>>> import numpy as np
>>> np.set_printoptions(suppress=True, linewidth=120)
>>> rd = lambda a: np.round(a, 1) + 0
>>> J = np.loadtxt("arr.csv", delimiter=",")
>>> rd(J)
array([[  2. ,   3.9,  23.8,  23.8],
       [  1.6,   3.3,  21.3,  21.3],
       [  0.9,   2.1,  16.6,  16.6],
       [  0.8,   1.9,  15.8,  15.8],
       [  0.8,   1.9,  15.7,  15.7],
       [  0.6,   1.7,  14.6,  14.6],
       [  0.3,   0.9,  11.1,  11.1],
       [  0.3,   0.9,  11. ,  11. ],
       [  0.1,   0.5,   8.8,   8.8],
       [  0.1,   0.5,   8.6,   8.6],
       [  0.1,   0.4,   8.2,   8.2],
       [  0.1,   0.3,   7.4,   7.4],
       [  0. ,   0. ,   5.4,   5.4],
       [  0. ,   0. ,   4.5,   4.5],
       [  0. ,   0. ,   4.5,   4.5],
       [  0. ,  -0.1,   4.4,   4.4],
       [  0. ,  -0.1,   4.2,   4.2],
       [  0. ,  -0.1,   3. ,   3. ],
       [  0.1,  -0.1,   2.5,   2.5],
       [  0.1,  -0.1,   2.2,   2.2],
       [  0.1,  -0.1,   1.9,   1.9],
       [  0.1,  -0.1,   1.7,   1.7],
       [  0.1,  -0.1,   1.1,   1.1],
       [  0.1,  -0.1,   1.1,   1.1],
       [  0.1,   0. ,   0.4,   0.4],
       [  0. ,   0. ,   0. ,   0. ],
       [ -0.2,   0. ,  -0.3,  -0.3],
       [ -0.3,   0. ,  -0.4,  -0.4],
       [ -0.3,  -0.1,  -0.4,  -0.4],
       [ -0.4,  -0.1,  -0.4,  -0.4],
       [ -0.4,  -0.1,  -0.5,  -0.5],
       [ -0.5,  -0.1,  -0.6,  -0.6],
       [ -1. ,  -0.3,  -0.9,  -0.9],
       [ -1. ,  -0.3,  -0.9,  -0.9],
       [ -1.1,  -0.3,  -1. ,  -1. ],
       [ -1.2,  -0.4,  -1.1,  -1.1],
       [ -1.4,  -0.5,  -1.2,  -1.2],
       [ -3.4,  -1.6,  -2.6,  -2.6],
       [ -4.1,  -2.1,  -3.1,  -3.1],
       [ -4.5,  -2.3,  -3.4,  -3.4],
       [ -4.7,  -2.4,  -3.5,  -3.5],
       [ -5.1,  -2.7,  -3.8,  -3.8],
       [ -5.3,  -2.8,  -4. ,  -4. ],
       [ -5.4,  -2.9,  -4.1,  -4.1],
       [ -5.5,  -3. ,  -4.2,  -4.2],
       [-10.4,  -6.3,  -8.4,  -8.4],
       [-11.7,  -7.3,  -9.6,  -9.6],
       [-13.4,  -8.5, -11.3, -11.3],
       [-16.1, -10.5, -14. , -14. ]])
>>> G = np.cov(J, rowvar=False)
>>> rd(J.std(axis=0))
array([3.8, 2.6, 7.8, 7.8])
>>> G.shape
(4, 4)
>>> rd(np.median(J, axis=0))
array([ 0. , -0.1,  0.4,  0.4])
>>> np.argsort(-J.std(axis=0).round(6), kind="stable")
array([2, 3, 0, 1])
>>> rd(np.linalg.eigvalsh(G)[::-1])
array([137.6,   7.9,   0.1,   0. ])
>>> np.argwhere(np.triu(np.abs(np.corrcoef(J.T)) > 0.8, 1))
array([[0, 1],
       [1, 2],
       [1, 3],
       [2, 3]])
>>> rd(G)
array([[15. , 10.1, 22.5, 22.5],
       [10.1,  7.2, 17.7, 17.7],
       [22.5, 17.7, 61.7, 61.7],
       [22.5, 17.7, 61.7, 61.7]])
>>> rank = np.linalg.matrix_rank(J)
>>> rank
np.int64(3)
>>> null = np.linalg.svd(J)[2][rank:].T
>>> [int(np.linalg.matrix_rank(np.delete(J, i, axis=0))) for i in range(49)]
[3, 3, 3, 3, 3, 3, 3, 3, 3, 3, 3, 3, 3, 3, 3, 3, 3, 3, 3, 3, 3, 3, 3, 3, 3, 3, 3, 3, 3, 3, 3, 3, 3, 3, 3, 3, 3, 3, 3, 3, 3, 3, 3, 3, 3, 3, 3, 3, 3]
>>> G = J.T @ J
>>> rd(np.linalg.svd(J, compute_uv=False) ** 2)
array([6972.8,  790.7,    4.5,    0. ])
>>> rd(np.trace(G)), rd((J ** 2).sum())
(np.float64(7768.0), np.float64(7768.0))
>>> rd(np.linalg.eigvalsh(G)[::-1])
array([6972.8,  790.7,    4.5,    0. ])
>>> np.linalg.matrix_rank(G)
np.int64(3)
>>> D = np.linalg.norm(J[:, None] - J[None], axis=-1)
>>> D.shape
(49, 49)
>>> D.mean(axis=1).argmax()
np.int64(0)
>>> rd(D[:5, :5])
array([[ 0. ,  3.7, 10.4, 11.6, 11.7],
       [ 3.7,  0. ,  6.7,  7.9,  8. ],
       [10.4,  6.7,  0. ,  1.2,  1.3],
       [11.6,  7.9,  1.2,  0. ,  0.1],
       [11.7,  8. ,  1.3,  0.1,  0. ]])
>>> np.flatnonzero(D[12] < D.mean() / 2)
array([ 8,  9, 10, 11, 12, 13, 14, 15, 16, 17, 18, 19, 20, 21, 22, 23])
>>> X = np.loadtxt("block8.csv", delimiter=",")
>>> X
array([[ 2.4, -0.7,  0.7, -2.2,  0.4,  1.7, -1.3,  0.5, -0.3, -1.1, -2. ,  0.5],
       [-2.8, -2.1,  1.3, -3.4,  2.2,  1.8, -3.1,  3.1,  1.5, -3.7,  0.8, -1.1],
       [ 1.7, -0.8, -0.7,  0.9, -0.7,  1.7,  0.5, -2. ,  0.7,  0.7,  1.7,  1.1],
       [ 3.6,  0.2, -2.4, -1.4,  1.5,  1.6, -3.2,  0.2, -2.3,  0.4, -1.4, -0.4],
       [-2.2, -0.2,  1.2, -2.4, -0.1,  0.2,  4.3,  1.8, -4.8, -2.8,  0. ,  0.2],
       [ 0.6,  1.5, -0.6,  0.2, -1.5, -3. ,  0.6, -3. ,  2.5,  1.2,  2.5,  0. ],
       [ 0.5, -2. ,  0.3, -0.2, -2.1,  1.1,  0.1,  0.9,  2.4, -0.8,  2.3, -1.7],
       [ 2.2, -0.8,  2.3, -0.7,  0. , -3.3,  0.1, -4.1,  1. ,  0.7, -0.2, -4.2],
       [-1.7, -1.2, -0.9,  1. ,  2. ,  2.6,  3.3,  2.4, -0.8,  0.4,  6.3, -1.8],
       [ 0.8, -1.7, -1.3, -0.9,  0.6,  2.3,  1.1,  2.1, -2. , -0.6,  0.6,  0.5],
       [ 2. , -2.7,  1.8, -1.1,  1.9, -2.4,  0. , -2.3, -0.7, -0.7,  1.9, -1.3],
       [-0.1, -0.2, -0.5, -2.4, -0.3, -3.5,  1.8, -0.4,  0.3, -1.5,  1.2, -0.3],
       [ 0.9,  2.1, -3.1, -2.9,  1.8, -1.2,  0. ,  2.6, -3.3,  1.7, -3.4,  0.8],
       [ 1.1, -2.8,  1.9, -0.1,  1.1,  1.1, -1. , -0.1,  2.5, -0.9,  0.1, -1.2],
       [-2.7, -1.9,  1.9,  1.2, -2.8,  0.7,  2. ,  0.3,  0.3,  1.2,  1. , -2.2],
       [ 2. , -2.2, -0.5, -1. , -0.2, -2.4,  3.7,  1.2, -0.6, -0.8,  1.9, -0.2],
       [-2.1, -2.1,  1.6, -4.8,  3.1,  5.1,  0.3,  2.2,  0. , -1.8,  0.4, -1.3],
       [-1.1, -3.2,  3.9, -3.9, -0.6,  0.2,  1.6, -3.2,  2.9,  1.7,  0.1, -1. ],
       [ 2.6,  0. , -2. , -0.2,  0.9, -2. , -0.8, -1.6, -1.7, -0.8,  0.2, -1.8],
       [-2.9, -2.9, -0.8,  0.2, -0.2,  0. ,  1.1,  2.3, -0.9, -0.1,  1.3, -1.1],
       [ 1.7,  0.1, -1.1,  2.3,  2.4,  2.3, -1.8, -0.4, -0.8, -0.4, -3. , -2.6],
       [ 0.6, -4.4,  1.4, -3.1, -2.9, -4.1,  1.3, -1.4,  2.1, -1.2,  2.1, -3.8],
       [ 1. ,  0.7, -1.6, -0.3, -0.3,  1.4, -0.1,  3. ,  0.5, -0.2, -0.7, -0.6],
       [-1.7,  0.6, -0.4,  1.1, -1. , -2.1,  2. ,  0.2,  0.8,  3.8,  1. ,  2. ],
       [ 0.7, -1.7,  2.2, -2.4, -0.7,  0.7, -1.6,  1.1, -1.1,  0.6, -2.1, -0.9],
       [ 1.2,  0.4, -1.6,  0.4, -0.1,  2.3, -4.4, -0.2,  3.5,  2.5, -0.7,  1.6],
       [-2.6, -0.1,  0.3, -0.2,  0.1,  4.5,  0.4,  0.2,  1.9, -1.9, -2.9,  0.2],
       [-0.5, -0.4,  0.5, -1.1, -2.4,  1.2, -4.1, -2.4,  1.1,  0.7, -4. ,  1.6],
       [ 2.1,  1.3, -0.9,  2.8,  0.1,  2.3,  0.4,  1.5, -1.2, -0.1,  1.6,  2.6],
       [ 0.8, -0.1, -0.2,  1.6, -1.7,  0.3,  1.5,  1. ,  1.7,  0.5,  0.1, -2.7],
       [-1.1, -1.1, -0.1, -2.6,  0. , -0.1,  1.5,  1.4,  1.3, -2.1,  2. , -2.8],
       [ 0.9,  0.5,  0.3,  1.4,  2. ,  1.9,  0.5,  1.3,  2.8, -1.7,  0.3, -0.6],
       [ 1.3,  2. , -0.9, -0.2,  2.6,  2.9, -2.8,  0.2,  0.7, -0.8,  0.6,  1.6],
       [ 1.5, -2.8, -1.9,  0.8,  2.4,  1.9, -1.6, -1.4, -0.2,  0.4,  0.3, -0.3],
       [ 3.5,  1.1, -1.3,  2.2,  1.4, -1.4,  2.4,  0. ,  0.8,  2.6,  1.8, -0.4],
       [ 1.1,  3.2, -1.1,  2.2,  2.6, -1.5,  2.1,  2. , -1.1, -1.4,  4.5, -2.5],
       [ 1.9,  0.6, -1.5, -0.3,  0. , -1.9, -0.4,  0.3, -1.6,  0.2,  0.7, -0.8],
       [-1.2, -1.9,  5. , -2.1, -3.5,  2.3, -0.6, -1.2,  2. ,  0.1,  1.3, -1.2]])
>>> idx = X[:, 3] > np.median(X[:, 3])
>>> f = X[idx].mean(axis=0) - X[~idx].mean(axis=0)
>>> np.argsort(-np.abs(f).round(6), kind="stable")
array([ 3,  2, 10,  1,  8,  5,  9,  4, 11,  6,  0,  7])
>>> rd((((X - X.mean(axis=0)) @ f > 0) == idx).mean())
np.float64(0.9)
>>> M2 = np.c_[X[:, :9] @ np.array([[-5, 1, 5, 1, -5, -4, -7, 0, 1],
...     [-1, 6, 7, 5, -4, 8, 5, -5, -6],
...     [-8, -6, -1, -2, -7, 1, -3, -2, 9],
...     [7, -8, -9, -8, 9, -3, -6, -1, -4],
...     [-6, 7, -9, 7, 4, -4, 8, 7, 9],
...     [-6, 8, 6, 8, 9, -1, -2, -3, -3],
...     [-4, -9, -5, 7, -9, 1, 4, -6, 0],
...     [2, 4, 2, 6, -1, 7, 7, 3, -8],
...     [7, -5, 3, -2, -6, -5, -9, -3, -7]]), np.array([5, 3, 1, 1, 1, 2, -5, 2, -3, -2, -2, -3, 0, 1, 0, 0, -3, 0, 2, -5, 2, -3, -5, -4, 5, -3, 5, 2, 3, 1, 2, 5, -2, -2, -2, 5, -3, -2])]
>>> rd(M2)
array([[-40.8,  43.2,  39.4,  26. ,  -4. ,  -7.5,  -8.4,  12.2,  18.3,   5. ],
       [-13. ,  66.6,  17.8,  35. ,  23.5,   6.4,  35.4,  44.7,  14.2,   3. ],
       [ -2.9, -13.4,   7.6,  -9.3,  13.5, -32.5, -46.5, -16.6,  -3.7,   1. ],
       [-30.3,  94.8,  40. ,  27.3,  48.2,  -8.9,   9.5,  37.6,   9.6,   1. ],
       [-63. ,   2. , -22.2,  65. , -28.5,  56.7,  97. ,  -6.3,  37.1,   1. ],
       [ 37.8, -52.8,   6.3, -45.6, -53.4, -15.5, -43.2, -28.1, -12.6,   2. ],
       [ 19.9, -26.9,  24. , -13.1, -13.1, -15.4, -47.1, -13.5, -30.2,  -5. ],
       [-15.3, -59.5, -16.1, -53.1, -62.7, -41.1, -52.8,  -5.9,  66.2,   2. ],
       [-17.7,   7.2, -41.5,  60. ,  32.7,   6.8,  50.6,   2.8, -10. ,  -3. ],
       [-29.8,  36.7,   2.6,  49. ,  26.9,   5.7,  32.5,  15. ,  -1.4,  -2. ],
       [-35.9, -27.8, -39. , -24.6, -29.2, -42.3, -16.1,  26.7,  86.4,  -2. ],
       [  4.8, -28.5,  -7. ,  -1.4, -67.1,   7.7,  21.9,  -0.1,  15.1,  -3. ],
       [-23.6,  85.2,  20.3,  66. ,  -3.7,  47.5,  95.6,  32.5,  -5.9,   0. ],
       [-10.5, -13.7,  -6.1, -12. ,  -0.1, -44.3, -47.4,  12.9,  25.3,   1. ],
       [ 15.9, -67.4, -18.6, -24.4,  -6.4,   7. , -19.9, -29.2, -10.8,   0. ],
       [-11.8, -46.3, -26.4,  13.7, -60. ,  -4.8,  14.3,   2. ,  14.7,   0. ],
       [-79.8,  82.7,  22. , 100.4,  17.9,   5.8,  59.4,  23.3,  39.1,  -3. ],
       [-39.9, -56.8,   4.2, -10.1, -73.3, -38.7, -43.9, -20.6,  68.1,   0. ],
       [ -3.7,  15.8,  -7.6, -13.3,   3.8, -16.9,   1.1,  21.6,  24.2,   2. ],
       [ 20.3, -14.7, -37.6,   4.5,  25.9,   9.5,  34. ,  17.5,  -7.4,  -5. ],
       [-11.1,  44.3, -12.4,   7.8,  71.2, -26.5, -10.1,  21.3,   5.5,   2. ],
       [ 17.2, -90.3,  -2.8, -56. , -94.5, -30.2, -50.3,  -4. ,  34.7,  -3. ],
       [  8.3,  36.7,  33.3,  35.5,   7. ,  19.1,  14. ,   1.8, -50.8,  -5. ],
       [ 35.4, -49.5, -24.6, -16.9, -27.1,  13.4,   7.9, -17.8, -23.2,  -4. ],
       [-35.3,  21.5,  28.4,   5.3, -10.3,   6.7,  -1.4,  15.7,  30.8,   5. ],
       [ 37.7,  49. ,  53.6, -18.1,  46.3, -29.6, -59.9,   8.5, -47.9,  -3. ],
       [ -6.2,  21. ,  18. ,  34.8,  35.2,  -2.1,  -4.3, -20.2, -26. ,   5. ],
       [ 17.7,  17.5,  51.9, -47.2,  24.6, -15.4, -58.1,  -4.2,  -2.9,   2. ],
       [ -6.4,  20.4,   5.6,  21.3,  39. ,   6.9,  -3.2,  -8. , -34.6,   3. ],
       [ 25.2, -38.9,   5.8,  -8.5, -16.6,  -2.5, -31.6, -24.6, -42.9,   1. ],
       [ -4.3,  -1.5,   8.9,  29.9, -36.4,   8.2,  22.4,  -0.1,  -5. ,   2. ],
       [ -0.8,   6.8,  -3. ,  26.5,   6.5, -17.8, -15. ,  -3.7, -22.7,   5. ],
       [-19.2,  84.2,  33.7,  36.3,  47.3,  -7.7,   3.7,  16.8,  -9.8,  -2. ],
       [ -7.5,  31.5, -23. ,  -2.3,  67.9, -54.6, -22.6,  34.1,  26.5,  -2. ],
       [  3.2, -26.7, -23.9,   7.8, -26.4, -18.9, -11.9,  -7.9, -12.4,  -2. ],
       [ -3.2,  10.1, -33. ,  36.8,  -8.2,  26.2,  54.5,   3.4, -17.2,   5. ],
       [  2.2,  14.5,   4.3,  -2.7,  -8.3,   8.2,  14.7,  14.1,   0.5,  -3. ],
       [-25.6, -41.3,  46.5, -25.4, -39. ,  -6.4, -64.9, -35.8,  20.8,  -2. ]])
>>> rd(np.linalg.norm(np.linalg.qr(X)[0].T @ M2, axis=0) ** 2 / ((M2 ** 2).sum(axis=0) + 1e-12))
array([1. , 1. , 1. , 1. , 1. , 1. , 1. , 1. , 1. , 0.4])
>>> np.linalg.matrix_rank(M2)
np.int64(10)
>>> rd(np.linalg.lstsq(X, M2[:, 0])[0])
array([-5., -1., -8.,  7., -6., -6., -4.,  2.,  7.,  0.,  0.,  0.])
>>> th = np.radians(40)
>>> r_ = np.eye(12)
>>> r_[4, 4] = r_[3, 3] = np.cos(th)
>>> r_[4, 3], r_[3, 4] = -np.sin(th), np.sin(th)
>>> rd(r_)
array([[ 1. ,  0. ,  0. ,  0. ,  0. ,  0. ,  0. ,  0. ,  0. ,  0. ,  0. ,  0. ],
       [ 0. ,  1. ,  0. ,  0. ,  0. ,  0. ,  0. ,  0. ,  0. ,  0. ,  0. ,  0. ],
       [ 0. ,  0. ,  1. ,  0. ,  0. ,  0. ,  0. ,  0. ,  0. ,  0. ,  0. ,  0. ],
       [ 0. ,  0. ,  0. ,  0.8,  0.6,  0. ,  0. ,  0. ,  0. ,  0. ,  0. ,  0. ],
       [ 0. ,  0. ,  0. , -0.6,  0.8,  0. ,  0. ,  0. ,  0. ,  0. ,  0. ,  0. ],
       [ 0. ,  0. ,  0. ,  0. ,  0. ,  1. ,  0. ,  0. ,  0. ,  0. ,  0. ,  0. ],
       [ 0. ,  0. ,  0. ,  0. ,  0. ,  0. ,  1. ,  0. ,  0. ,  0. ,  0. ,  0. ],
       [ 0. ,  0. ,  0. ,  0. ,  0. ,  0. ,  0. ,  1. ,  0. ,  0. ,  0. ,  0. ],
       [ 0. ,  0. ,  0. ,  0. ,  0. ,  0. ,  0. ,  0. ,  1. ,  0. ,  0. ,  0. ],
       [ 0. ,  0. ,  0. ,  0. ,  0. ,  0. ,  0. ,  0. ,  0. ,  1. ,  0. ,  0. ],
       [ 0. ,  0. ,  0. ,  0. ,  0. ,  0. ,  0. ,  0. ,  0. ,  0. ,  1. ,  0. ],
       [ 0. ,  0. ,  0. ,  0. ,  0. ,  0. ,  0. ,  0. ,  0. ,  0. ,  0. ,  1. ]])
>>> M2 = X @ r_.T
>>> np.allclose(X @ X.T, M2 @ M2.T)
True
>>> rd(np.linalg.svd(X, compute_uv=False)), rd(np.linalg.svd(M2, compute_uv=False))
(array([18.5, 17.3, 16.2, 12.9, 12.4,  8.2,  8. ,  7.7,  6.6,  6.5,  5.6,  4.9]), array([18.5, 17.3, 16.2, 12.9, 12.4,  8.2,  8. ,  7.7,  6.6,  6.5,  5.6,  4.9]))
>>> np.allclose(np.linalg.norm(X, axis=1), np.linalg.norm(M2, axis=1))
True
>>> rd(np.linalg.det(r_)), rd(np.trace(r_))
(np.float64(1.0), np.float64(11.5))
>>> D = np.linalg.norm(X[:, None] - X[None], axis=-1)
>>> np.flatnonzero(D[35] < D.mean() / 2)
array([35])
>>> rd(np.linalg.norm(X - X.mean(axis=0), axis=1))
array([4.4, 7.8, 4.2, 6.5, 8.1, 6.5, 4.2, 7.4, 8.2, 4.2, 5.5, 5. , 8.2, 4.2, 5.9, 5.5, 8.1, 7.7, 5. , 5. , 6.4, 8.5,
       3.9, 6.6, 4.8, 7.4, 6.7, 7.8, 6.2, 4.2, 4.7, 4.6, 6. , 5. , 6.4, 8. , 3.9, 7.4])
>>> np.linalg.matrix_rank(D ** 2)
np.int64(14)
>>> D[35].round(6).argsort(kind="stable")[:4]
array([35, 34, 36,  8])
>>> D.shape
(38, 38)
